% python3 -q
>>> import numpy as np
>>> np.set_printoptions(precision=3, suppress=True, linewidth=100, floatmode="fixed")
>>> m1 = np.load("dump.npy")
>>> m1
array([[ 0.080,  0.020, -0.462, -0.159],
       [-0.770,  0.235,  1.000,  0.371],
       [ 0.235, -0.119, -0.845,  0.119],
       [-0.060, -0.149,  0.515,  0.515],
       [-0.397,  0.207,  0.974, -0.207],
       [-0.217, -0.430,  0.961,  0.946],
       [-0.537,  0.578,  0.989, -0.905],
       [ 0.537, -0.578, -0.989,  0.905],
       [ 0.197, -0.774,  0.300,  0.997],
       [-0.100,  0.020,  0.508,  0.050],
       [ 0.778,  0.080, -1.000, -0.901]])
>>> idx = m1[:, 1] > np.median(m1[:, 1])
>>> u = m1[idx].mean(axis=0) - m1[~idx].mean(axis=0)
>>> u
array([-0.328,  0.562,  0.492, -0.892])
>>> np.round((((m1 - m1.mean(axis=0)) @ u > 0) == idx).mean(), 3)
np.float64(0.909)
>>> data = np.load("block19.npy")
>>> data
array([[ 22,   0,   0,   3,   1,   2,   0,   2,   1,   3],
       [  2,  81,   2,   1,   3,   0,   3,   0,   2,   2],
       [  2,   3,  61,   2,   3,   0,   1,   0,   3,   1],
       [  0,   2,   0,   0,   1,   2,   2,   0,   3,   0],
       [  0,   1,   0,   3,  42,   3,   2,   1,   0,   2],
       [  3,   3,   0,   0,   2,  22,   1,   3,   2,   2],
       [  3,   3,   3,   1,   3,   1,  40,   2,   1,   2],
       [  0,   0,   1,   3,   0,   1,   0,  41,   3,   0],
       [  2,   1,   1,   2,   2,   0,   2,   3, 182,   1],
       [  1,   2,   1,   1,   0,   2,   2,   3,   3, 100]])
>>> Uu, sv, Vh = np.linalg.svd(data)
>>> sv
array([182.287, 100.520,  81.530,  60.990,  44.086,  40.886,  38.283,  23.897,  19.635,   0.040])
>>> Y = Uu[:, :9] @ np.diag(sv[:9]) @ Vh[:9]
>>> round(np.linalg.norm(data - Y, 2), 3), round(float(sv[9]), 3)
(np.float64(0.04), 0.04)
>>> round(np.linalg.norm(data - Y) / np.linalg.norm(data), 3)
np.float64(0.0)
>>> np.linalg.matrix_rank(Y)
np.int64(9)
>>> theta = np.radians(90)
>>> Rm = np.eye(10)
>>> Rm[0, 0] = Rm[7, 7] = np.cos(theta)
>>> Rm[0, 7], Rm[7, 0] = -np.sin(theta), np.sin(theta)
>>> Rm.round(3) + 0
array([[ 0.000,  0.000,  0.000,  0.000,  0.000,  0.000,  0.000, -1.000,  0.000,  0.000],
       [ 0.000,  1.000,  0.000,  0.000,  0.000,  0.000,  0.000,  0.000,  0.000,  0.000],
       [ 0.000,  0.000,  1.000,  0.000,  0.000,  0.000,  0.000,  0.000,  0.000,  0.000],
       [ 0.000,  0.000,  0.000,  1.000,  0.000,  0.000,  0.000,  0.000,  0.000,  0.000],
       [ 0.000,  0.000,  0.000,  0.000,  1.000,  0.000,  0.000,  0.000,  0.000,  0.000],
       [ 0.000,  0.000,  0.000,  0.000,  0.000,  1.000,  0.000,  0.000,  0.000,  0.000],
       [ 0.000,  0.000,  0.000,  0.000,  0.000,  0.000,  1.000,  0.000,  0.000,  0.000],
       [ 1.000,  0.000,  0.000,  0.000,  0.000,  0.000,  0.000,  0.000,  0.000,  0.000],
       [ 0.000,  0.000,  0.000,  0.000,  0.000,  0.000,  0.000,  0.000,  1.000,  0.000],
       [ 0.000,  0.000,  0.000,  0.000,  0.000,  0.000,  0.000,  0.000,  0.000,  1.000]])
>>> Y = data @ Rm.T
>>> np.linalg.svd(data, compute_uv=False), np.linalg.svd(Y, compute_uv=False)
(array([182.287, 100.520,  81.530,  60.990,  44.086,  40.886,  38.283,  23.897,  19.635,   0.040]), array([182.287, 100.520,  81.530,  60.990,  44.086,  40.886,  38.283,  23.897,  19.635,   0.040]))
>>> np.abs(Y - data).max(axis=0)
array([41.000,  0.000,  0.000,  0.000,  0.000,  0.000,  0.000, 41.000,  0.000,  0.000])
>>> round(float(np.linalg.det(Rm)), 3), np.trace(Rm)
(1.0, np.float64(8.0))
>>> np.allclose(np.linalg.norm(data, axis=1), np.linalg.norm(Y, axis=1))
True
